% ipython --no-banner

In [1]: import numpy as np

In [2]: np.set_printoptions(suppress=True, linewidth=160)

In [3]: def tidy(a):
   ...:     return np.round(a, 3) + 0
   ...: 

In [4]: Y = np.array([[0, 1, 1, 2, 0, 1, 1, 0, 1, 1, -2, 0]])

In [5]: A = Y.T @ Y

In [6]: A
Out[6]: 
array([[ 0,  0,  0,  0,  0,  0,  0,  0,  0,  0,  0,  0],
       [ 0,  1,  1,  2,  0,  1,  1,  0,  1,  1, -2,  0],
       [ 0,  1,  1,  2,  0,  1,  1,  0,  1,  1, -2,  0],
       [ 0,  2,  2,  4,  0,  2,  2,  0,  2,  2, -4,  0],
       [ 0,  0,  0,  0,  0,  0,  0,  0,  0,  0,  0,  0],
       [ 0,  1,  1,  2,  0,  1,  1,  0,  1,  1, -2,  0],
       [ 0,  1,  1,  2,  0,  1,  1,  0,  1,  1, -2,  0],
       [ 0,  0,  0,  0,  0,  0,  0,  0,  0,  0,  0,  0],
       [ 0,  1,  1,  2,  0,  1,  1,  0,  1,  1, -2,  0],
       [ 0,  1,  1,  2,  0,  1,  1,  0,  1,  1, -2,  0],
       [ 0, -2, -2, -4,  0, -2, -2,  0, -2, -2,  4,  0],
       [ 0,  0,  0,  0,  0,  0,  0,  0,  0,  0,  0,  0]])

In [7]: rng = np.random.default_rng(42840)

In [8]: idx = rng.permutation(12)

In [9]: idx
Out[9]: array([ 7,  8,  6,  4, 10,  9,  3,  1,  0,  5,  2, 11])

In [10]: Y = A[idx][:, idx]

In [11]: np.trace(Y)
Out[11]: np.int64(14)

In [12]: tidy(np.linalg.det(Y)), tidy(np.linalg.det(A[idx]))
Out[12]: (np.float64(0.0), np.float64(0.0))

In [13]: np.allclose(Y, A)
Out[13]: False

In [14]: np.diag(Y)
Out[14]: array([0, 1, 1, 0, 4, 1, 4, 1, 0, 1, 1, 0])

In [15]: tidy(np.sort(np.abs(np.linalg.eigvals(Y))))
Out[15]: array([ 0.,  0.,  0.,  0.,  0.,  0.,  0.,  0.,  0.,  0.,  0., 14.])

In [16]: Y
Out[16]: 
array([[ 0,  0,  0,  0,  0,  0,  0,  0,  0,  0,  0,  0],
       [ 0,  1,  1,  0, -2,  1,  2,  1,  0,  1,  1,  0],
       [ 0,  1,  1,  0, -2,  1,  2,  1,  0,  1,  1,  0],
       [ 0,  0,  0,  0,  0,  0,  0,  0,  0,  0,  0,  0],
       [ 0, -2, -2,  0,  4, -2, -4, -2,  0, -2, -2,  0],
       [ 0,  1,  1,  0, -2,  1,  2,  1,  0,  1,  1,  0],
       [ 0,  2,  2,  0, -4,  2,  4,  2,  0,  2,  2,  0],
       [ 0,  1,  1,  0, -2,  1,  2,  1,  0,  1,  1,  0],
       [ 0,  0,  0,  0,  0,  0,  0,  0,  0,  0,  0,  0],
       [ 0,  1,  1,  0, -2,  1,  2,  1,  0,  1,  1,  0],
       [ 0,  1,  1,  0, -2,  1,  2,  1,  0,  1,  1,  0],
       [ 0,  0,  0,  0,  0,  0,  0,  0,  0,  0,  0,  0]])
